% python3 -q
>>> import numpy as np
>>> np.set_printoptions(precision=2, suppress=True, linewidth=120, floatmode="fixed")
>>> tidy = lambda a: np.round(a, 2) + 0
>>> f = np.array([-2, 0, -2, -2, 1, -1, 1, -2, 1, 0, 1, -2, 2])
>>> mat = -1 * np.eye(13) + np.outer(f, f)
>>> mat
array([[ 3.00,  0.00,  4.00,  4.00, -2.00,  2.00, -2.00,  4.00, -2.00,  0.00, -2.00,  4.00, -4.00],
       [ 0.00, -1.00,  0.00,  0.00,  0.00,  0.00,  0.00,  0.00,  0.00,  0.00,  0.00,  0.00,  0.00],
       [ 4.00,  0.00,  3.00,  4.00, -2.00,  2.00, -2.00,  4.00, -2.00,  0.00, -2.00,  4.00, -4.00],
       [ 4.00,  0.00,  4.00,  3.00, -2.00,  2.00, -2.00,  4.00, -2.00,  0.00, -2.00,  4.00, -4.00],
       [-2.00,  0.00, -2.00, -2.00,  0.00, -1.00,  1.00, -2.00,  1.00,  0.00,  1.00, -2.00,  2.00],
       [ 2.00,  0.00,  2.00,  2.00, -1.00,  0.00, -1.00,  2.00, -1.00,  0.00, -1.00,  2.00, -2.00],
       [-2.00,  0.00, -2.00, -2.00,  1.00, -1.00,  0.00, -2.00,  1.00,  0.00,  1.00, -2.00,  2.00],
       [ 4.00,  0.00,  4.00,  4.00, -2.00,  2.00, -2.00,  3.00, -2.00,  0.00, -2.00,  4.00, -4.00],
       [-2.00,  0.00, -2.00, -2.00,  1.00, -1.00,  1.00, -2.00,  0.00,  0.00,  1.00, -2.00,  2.00],
       [ 0.00,  0.00,  0.00,  0.00,  0.00,  0.00,  0.00,  0.00,  0.00, -1.00,  0.00,  0.00,  0.00],
       [-2.00,  0.00, -2.00, -2.00,  1.00, -1.00,  1.00, -2.00,  1.00,  0.00,  0.00, -2.00,  2.00],
       [ 4.00,  0.00,  4.00,  4.00, -2.00,  2.00, -2.00,  4.00, -2.00,  0.00, -2.00,  3.00, -4.00],
       [-4.00,  0.00, -4.00, -4.00,  2.00, -2.00,  2.00, -4.00,  2.00,  0.00,  2.00, -4.00,  3.00]])
>>> # splits into 3 blocks
>>> tidy(np.linalg.norm(mat, "nuc"))
np.float64(40.0)
>>> tidy(np.linalg.norm(mat, axis=0))
array([10.44,  1.00, 10.44, 10.44,  5.29,  5.29,  5.29, 10.44,  5.29,  1.00,  5.29, 10.44, 10.44])
>>> tidy(np.linalg.norm(mat[3], 1)), tidy(np.linalg.norm(mat[3], np.inf))
(np.float64(33.0), np.float64(4.0))
>>> print([round(float(np.linalg.det(mat[:i, :i])), 2) + 0 for i in range(1, 14)])
[3.0, -3.0, 7.0, -11.0, 12.0, -13.0, 14.0, -18.0, 19.0, -19.0, 20.0, -24.0, 28.0]
>>> np.all(np.linalg.eigvalsh(mat) > 0)
np.False_
>>> data = np.array([[-0.9, -0.3, 0.1, 0.0, -1.8, -0.6],
...     [-0.1, 0.6, 0.1, -2.0, 0.1, 0.6],
...     [-1.6, -0.4, 0.7, -0.7, -0.9, -0.9],
...     [-1.7, -0.5, -0.2, 0.5, -1.1, -2.2],
...     [1.2, -1.1, 0.9, 1.1, -0.6, 1.5],
...     [-1.7, -2.0, -0.7, 0.2, 1.1, -0.4],
...     [-1.2, 0.8, 0.8, -0.1, 0.2, -1.1],
...     [-0.2, 0.2, -1.5, 0.1, -0.3, -0.6],
...     [0.0, -0.4, -1.8, -0.1, -0.1, -0.5],
...     [0.5, 0.7, -0.5, -0.1, -0.3, -1.2]])
>>> data[:, 3] *= 20
>>> data
array([[ -0.90,  -0.30,   0.10,   0.00,  -1.80,  -0.60],
       [ -0.10,   0.60,   0.10, -40.00,   0.10,   0.60],
       [ -1.60,  -0.40,   0.70, -14.00,  -0.90,  -0.90],
       [ -1.70,  -0.50,  -0.20,  10.00,  -1.10,  -2.20],
       [  1.20,  -1.10,   0.90,  22.00,  -0.60,   1.50],
       [ -1.70,  -2.00,  -0.70,   4.00,   1.10,  -0.40],
       [ -1.20,   0.80,   0.80,  -2.00,   0.20,  -1.10],
       [ -0.20,   0.20,  -1.50,   2.00,  -0.30,  -0.60],
       [  0.00,  -0.40,  -1.80,  -2.00,  -0.10,  -0.50],
       [  0.50,   0.70,  -0.50,  -2.00,  -0.30,  -1.20]])
>>> # column 3 dominates
>>> vec = np.array([7, -3, -5, -7, 8, 1])
>>> (data @ vec).argmax()
np.int64(1)
>>> tidy(data @ np.ones(6))
array([ -3.50, -38.70, -17.10,   4.30,  23.90,   0.30,  -2.50,  -0.40,  -4.80,  -2.80])
>>> data @ np.eye(6)[3]
array([  0.00, -40.00, -14.00,  10.00,  22.00,   4.00,  -2.00,   2.00,  -2.00,  -2.00])
>>> tidy(data @ (2 * vec))
array([ -41.80,  556.80,  152.80, -180.80, -300.20,  -44.00,   -0.60,  -23.00,   45.80,   28.60])
>>> np.linalg.norm(data @ vec) <= np.linalg.norm(data, 2) * np.linalg.norm(vec) + 1e-9
np.True_
